% ipython --no-banner

In [1]: import numpy as np

In [2]: import numpy.linalg as la

In [3]: np.set_printoptions(precision=2, suppress=True, linewidth=140, floatmode="fixed")

In [4]: K = np.loadtxt("layer19.csv", delimiter=",")

In [5]: K
Out[5]: 
array([[-1.33, -1.55,  0.71, -2.03,  0.62,  0.78,  0.95,  0.18, -1.46, -1.72, -0.40],
       [ 0.74,  0.06, -0.96, -0.84, -2.06, -0.92,  0.92,  0.99, -0.86, -0.41,  2.45],
       [-0.59,  1.35, -2.40, -1.41,  0.34,  0.58, -2.17, -0.02,  0.10, -0.96, -0.08],
       [ 1.92, -1.45,  0.41, -0.18, -1.41,  1.09, -1.80, -1.36, -1.24,  0.18, -0.40],
       [-1.77,  0.01,  0.77, -0.92, -0.64, -1.48, -1.32,  0.56, -1.19,  2.29, -0.35],
       [ 0.44, -2.29, -1.58, -0.50,  0.40, -2.31,  0.08, -0.53,  1.16, -0.04, -0.82],
       [ 1.63, -0.50,  1.10, -1.27,  1.56,  0.23, -1.05,  2.21,  0.96,  0.44,  0.83],
       [-0.15, -0.95, -1.07,  2.31,  1.24, -0.14, -0.67,  1.43, -2.08, -0.34,  0.31],
       [ 1.03,  0.39, -1.33, -0.62, -0.49,  0.94,  1.47,  1.46, -0.64,  1.29, -2.26],
       [ 1.33,  1.65,  1.07, -0.15,  0.18, -2.13, -0.23,  0.07, -1.11, -1.65, -1.34],
       [ 0.89,  0.64, -0.54, -0.85,  2.11, -0.19,  0.88, -1.87, -1.38,  1.41,  1.09]])

In [6]: np.round(K.T @ K, 2) + 0
Out[6]: 
array([[16.00,  0.00,  0.00,  0.00,  0.00,  0.00,  0.00,  0.00,  0.00,  0.00,  0.00],
       [ 0.00, 16.00,  0.00,  0.00,  0.00,  0.00,  0.00,  0.00,  0.00,  0.00,  0.00],
       [ 0.00,  0.00, 16.00,  0.00,  0.00,  0.00,  0.00,  0.00,  0.00,  0.00,  0.00],
       [ 0.00,  0.00,  0.00, 16.00,  0.00,  0.00,  0.00,  0.00,  0.00,  0.00,  0.00],
       [ 0.00,  0.00,  0.00,  0.00, 16.00,  0.00,  0.00,  0.00,  0.00,  0.00,  0.00],
       [ 0.00,  0.00,  0.00,  0.00,  0.00, 16.00,  0.00,  0.00,  0.00,  0.00,  0.00],
       [ 0.00,  0.00,  0.00,  0.00,  0.00,  0.00, 16.00,  0.00,  0.00,  0.00,  0.00],
       [ 0.00,  0.00,  0.00,  0.00,  0.00,  0.00,  0.00, 16.00,  0.00,  0.00,  0.00],
       [ 0.00,  0.00,  0.00,  0.00,  0.00,  0.00,  0.00,  0.00, 16.00,  0.00,  0.00],
       [ 0.00,  0.00,  0.00,  0.00,  0.00,  0.00,  0.00,  0.00,  0.00, 16.00,  0.00],
       [ 0.00,  0.00,  0.00,  0.00,  0.00,  0.00,  0.00,  0.00,  0.00,  0.00, 16.00]])

In [7]: la.svd(K, compute_uv=False)
Out[7]: array([4.00, 4.00, 4.00, 4.00, 4.00, 4.00, 4.00, 4.00, 4.00, 4.00, 4.00])

In [8]: round(float(K[:, 9] @ K[:, 0]), 2)
Out[8]: -0.0

In [9]: np.round(K @ K.T, 2) + 0
Out[9]: 
array([[16.00,  0.00,  0.00,  0.00,  0.00,  0.00,  0.00,  0.00,  0.00,  0.00,  0.00],
       [ 0.00, 16.00,  0.00,  0.00,  0.00,  0.00,  0.00,  0.00,  0.00,  0.00,  0.00],
       [ 0.00,  0.00, 16.00,  0.00,  0.00,  0.00,  0.00,  0.00,  0.00,  0.00,  0.00],
       [ 0.00,  0.00,  0.00, 16.00,  0.00,  0.00,  0.00,  0.00,  0.00,  0.00,  0.00],
       [ 0.00,  0.00,  0.00,  0.00, 16.00,  0.00,  0.00,  0.00,  0.00,  0.00,  0.00],
       [ 0.00,  0.00,  0.00,  0.00,  0.00, 16.00,  0.00,  0.00,  0.00,  0.00,  0.00],
       [ 0.00,  0.00,  0.00,  0.00,  0.00,  0.00, 16.00,  0.00,  0.00,  0.00,  0.00],
       [ 0.00,  0.00,  0.00,  0.00,  0.00,  0.00,  0.00, 16.00,  0.00,  0.00,  0.00],
       [ 0.00,  0.00,  0.00,  0.00,  0.00,  0.00,  0.00,  0.00, 16.00,  0.00,  0.00],
       [ 0.00,  0.00,  0.00,  0.00,  0.00,  0.00,  0.00,  0.00,  0.00, 16.00,  0.00],
       [ 0.00,  0.00,  0.00,  0.00,  0.00,  0.00,  0.00,  0.00,  0.00,  0.00, 16.00]])

In [10]: x0 = np.array([3, 0, -3, 3, 2, 2, -3, 2, -3, 3, 0])

In [11]: K @ x0
Out[11]: array([-12.71,  -2.80,   6.32,  10.32,   0.88,  -4.15,   7.37,  21.99,  10.43,  -4.32,   7.53])

In [12]: (K @ x0).argmax()
Out[12]: np.int64(7)

In [13]: K @ (2 * x0)
Out[13]: array([-25.42,  -5.59,  12.63,  20.65,   1.76,  -8.29,  14.75,  43.99,  20.85,  -8.65,  15.06])

In [14]: np.einsum("ij,j->i", K, x0)
Out[14]: array([-12.71,  -2.80,   6.32,  10.32,   0.88,  -4.15,   7.37,  21.99,  10.43,  -4.32,   7.53])

In [15]: np.sign((K @ x0).round(6))
Out[15]: array([-1.00, -1.00,  1.00,  1.00,  1.00, -1.00,  1.00,  1.00,  1.00, -1.00,  1.00])

In [16]: t3 = np.stack([K, 5 * K, K[::-1]])

In [17]: np.einsum("bij,cij->bc", t3, t3)
Out[17]: 
array([[ 176.00,  880.00,   16.00],
       [ 880.00, 4400.00,   80.00],
       [  16.00,   80.00,  176.00]])

In [18]: t3.shape
Out[18]: (3, 11, 11)

In [19]: X = np.load("sample5.npy")

In [20]: X
Out[20]: 
array([[ 15,  15,  -4,   3,  -5,  -5,   9],
       [ 10,   7, -11,  -4,  -6, -10,   1],
       [  1,  20,  -1,  -7,   9,  -7,   8],
       [ -3, -14,  13,  12,  -3,  15,  -2],
       [ 11,   0,   1,   1, -10,   0,  -3],
       [ -5,  -3,  -6,   6,   4,   0,   6]])

In [21]: x0 = np.array([0, 0, 0, 2, 2, 0, 0])

In [22]: h = np.maximum(X @ x0, 0)

In [23]: np.flatnonzero(h > 1e-9)
Out[23]: array([2, 3, 5])

In [24]: h
Out[24]: array([ 0,  0,  4, 18,  0, 20])

In [25]: M = np.loadtxt("run10.csv", delimiter=",")

In [26]: M
Out[26]: 
array([[0.20, 0.00, 0.20, 0.00, 0.00, 0.20, 0.20, 0.20, 0.00, 0.00],
       [0.33, 0.33, 0.33, 0.00, 0.00, 0.00, 0.00, 0.00, 0.00, 0.00],
       [0.25, 0.00, 0.25, 0.00, 0.00, 0.25, 0.00, 0.00, 0.25, 0.00],
       [0.00, 0.00, 0.25, 0.25, 0.25, 0.00, 0.00, 0.25, 0.00, 0.00],
       [0.25, 0.25, 0.00, 0.00, 0.25, 0.00, 0.00, 0.25, 0.00, 0.00],
       [0.25, 0.00, 0.00, 0.00, 0.00, 0.25, 0.25, 0.25, 0.00, 0.00],
       [0.25, 0.00, 0.00, 0.25, 0.00, 0.00, 0.25, 0.25, 0.00, 0.00],
       [0.33, 0.00, 0.00, 0.00, 0.00, 0.00, 0.00, 0.33, 0.33, 0.00],
       [0.25, 0.00, 0.00, 0.00, 0.00, 0.00, 0.25, 0.25, 0.25, 0.00],
       [0.00, 0.14, 0.00, 0.14, 0.14, 0.14, 0.14, 0.14, 0.00, 0.14]])

In [27]: u = np.array([2, -1, 0, -1, -2, 2, -2, -1, 1, -2])

In [28]: Y = M + np.outer(u, np.eye(10)[3])

In [29]: Y
Out[29]: 
array([[ 0.20,  0.00,  0.20,  2.00,  0.00,  0.20,  0.20,  0.20,  0.00,  0.00],
       [ 0.33,  0.33,  0.33, -1.00,  0.00,  0.00,  0.00,  0.00,  0.00,  0.00],
       [ 0.25,  0.00,  0.25,  0.00,  0.00,  0.25,  0.00,  0.00,  0.25,  0.00],
       [ 0.00,  0.00,  0.25, -0.75,  0.25,  0.00,  0.00,  0.25,  0.00,  0.00],
       [ 0.25,  0.25,  0.00, -2.00,  0.25,  0.00,  0.00,  0.25,  0.00,  0.00],
       [ 0.25,  0.00,  0.00,  2.00,  0.00,  0.25,  0.25,  0.25,  0.00,  0.00],
       [ 0.25,  0.00,  0.00, -1.75,  0.00,  0.00,  0.25,  0.25,  0.00,  0.00],
       [ 0.33,  0.00,  0.00, -1.00,  0.00,  0.00,  0.00,  0.33,  0.33,  0.00],
       [ 0.25,  0.00,  0.00,  1.00,  0.00,  0.00,  0.25,  0.25,  0.25,  0.00],
       [ 0.00,  0.14,  0.00, -1.86,  0.14,  0.14,  0.14,  0.14,  0.00,  0.14]])

In [30]: Y = la.inv(M)

In [31]: np.round(la.inv(Y), 2) + 0
Out[31]: 
array([[0.20, 0.00, 0.20, 0.00, 0.00, 0.20, 0.20, 0.20, 0.00, 0.00],
       [0.33, 0.33, 0.33, 0.00, 0.00, 0.00, 0.00, 0.00, 0.00, 0.00],
       [0.25, 0.00, 0.25, 0.00, 0.00, 0.25, 0.00, 0.00, 0.25, 0.00],
       [0.00, 0.00, 0.25, 0.25, 0.25, 0.00, 0.00, 0.25, 0.00, 0.00],
       [0.25, 0.25, 0.00, 0.00, 0.25, 0.00, 0.00, 0.25, 0.00, 0.00],
       [0.25, 0.00, 0.00, 0.00, 0.00, 0.25, 0.25, 0.25, 0.00, 0.00],
       [0.25, 0.00, 0.00, 0.25, 0.00, 0.00, 0.25, 0.25, 0.00, 0.00],
       [0.33, 0.00, 0.00, 0.00, 0.00, 0.00, 0.00, 0.33, 0.33, 0.00],
       [0.25, 0.00, 0.00, 0.00, 0.00, 0.00, 0.25, 0.25, 0.25, 0.00],
       [0.00, 0.14, 0.00, 0.14, 0.14, 0.14, 0.14, 0.14, 0.00, 0.14]])

In [32]: round(la.cond(M), 2)
Out[32]: np.float64(93.32)

In [33]: Y.round(2) + 0
Out[33]: 
array([[ 15.00,  -6.00,   4.00,  -8.00,   8.00, -16.00,   8.00,   0.00,  -4.00,   0.00],
       [-20.00,   9.00,  -4.00,   8.00,  -8.00,  20.00,  -8.00,   0.00,   4.00,   0.00],
       [  5.00,   0.00,   0.00,   0.00,   0.00,  -4.00,   0.00,   0.00,   0.00,   0.00],
       [-10.00,   3.00,   0.00,   4.00,  -4.00,   8.00,   0.00,   0.00,   0.00,   0.00],
       [ 10.00,  -6.00,   4.00,  -4.00,   8.00, -12.00,   4.00,  -3.00,   0.00,   0.00],
       [-10.00,   3.00,   0.00,   4.00,  -4.00,  12.00,  -4.00,   0.00,   0.00,   0.00],
       [  0.00,   0.00,   0.00,   0.00,   0.00,   0.00,   0.00,  -3.00,   4.00,   0.00],
       [ -5.00,   3.00,  -4.00,   4.00,  -4.00,   8.00,  -4.00,   3.00,   0.00,   0.00],
       [-10.00,   3.00,   0.00,   4.00,  -4.00,   8.00,  -4.00,   0.00,   4.00,   0.00],
       [ 35.00, -12.00,   4.00, -16.00,  12.00, -36.00,  12.00,   3.00,  -8.00,   7.00]])

In [34]: np.allclose(Y, M.T)
Out[34]: False

In [35]: def softmax(z):
    ...:     e = np.exp(z - z.max(axis=-1, keepdims=True))
    ...:     return e / e.sum(axis=-1, keepdims=True)
    ...: 

In [36]: softmax(M[9])
Out[36]: array([0.09, 0.10, 0.09, 0.10, 0.10, 0.10, 0.10, 0.10, 0.09, 0.10])

In [37]: softmax(M).sum(axis=1)
Out[37]: array([1.00, 1.00, 1.00, 1.00, 1.00, 1.00, 1.00, 1.00, 1.00, 1.00])

In [38]: softmax(M[9] + -3)
Out[38]: array([0.09, 0.10, 0.09, 0.10, 0.10, 0.10, 0.10, 0.10, 0.09, 0.10])

In [39]: scores = M @ M.T / np.sqrt(10)

In [40]: softmax(scores + np.triu(np.full(scores.shape, -np.inf), 1))
Out[40]: 
array([[1.00, 0.00, 0.00, 0.00, 0.00, 0.00, 0.00, 0.00, 0.00, 0.00],
       [0.48, 0.52, 0.00, 0.00, 0.00, 0.00, 0.00, 0.00, 0.00, 0.00],
       [0.33, 0.33, 0.34, 0.00, 0.00, 0.00, 0.00, 0.00, 0.00, 0.00],
       [0.25, 0.25, 0.25, 0.26, 0.00, 0.00, 0.00, 0.00, 0.00, 0.00],
       [0.20, 0.20, 0.20, 0.20, 0.21, 0.00, 0.00, 0.00, 0.00, 0.00],
       [0.17, 0.16, 0.17, 0.16, 0.17, 0.17, 0.00, 0.00, 0.00, 0.00],
       [0.14, 0.14, 0.14, 0.14, 0.14, 0.14, 0.15, 0.00, 0.00, 0.00],
       [0.12, 0.12, 0.12, 0.12, 0.12, 0.12, 0.12, 0.13, 0.00, 0.00],
       [0.11, 0.11, 0.11, 0.11, 0.11, 0.11, 0.11, 0.11, 0.11, 0.00],
       [0.10, 0.10, 0.10, 0.10, 0.10, 0.10, 0.10, 0.10, 0.10, 0.10]])

In [41]: softmax(scores).round(6).argmax(axis=1)
Out[41]: array([0, 1, 2, 3, 4, 5, 6, 7, 7, 9])

In [42]: softmax(scores)
Out[42]: 
array([[0.10, 0.10, 0.10, 0.10, 0.10, 0.10, 0.10, 0.10, 0.10, 0.10],
       [0.10, 0.11, 0.10, 0.10, 0.10, 0.10, 0.10, 0.10, 0.10, 0.10],
       [0.10, 0.10, 0.10, 0.10, 0.10, 0.10, 0.10, 0.10, 0.10, 0.10],
       [0.10, 0.10, 0.10, 0.10, 0.10, 0.10, 0.10, 0.10, 0.10, 0.10],
       [0.10, 0.10, 0.10, 0.10, 0.10, 0.10, 0.10, 0.10, 0.10, 0.10],
       [0.10, 0.10, 0.10, 0.10, 0.10, 0.10, 0.10, 0.10, 0.10, 0.10],
       [0.10, 0.10, 0.10, 0.10, 0.10, 0.10, 0.10, 0.10, 0.10, 0.10],
       [0.10, 0.10, 0.10, 0.10, 0.10, 0.10, 0.10, 0.11, 0.10, 0.10],
       [0.10, 0.10, 0.10, 0.10, 0.10, 0.10, 0.10, 0.10, 0.10, 0.10],
       [0.10, 0.10, 0.10, 0.10, 0.10, 0.10, 0.10, 0.10, 0.10, 0.10]])
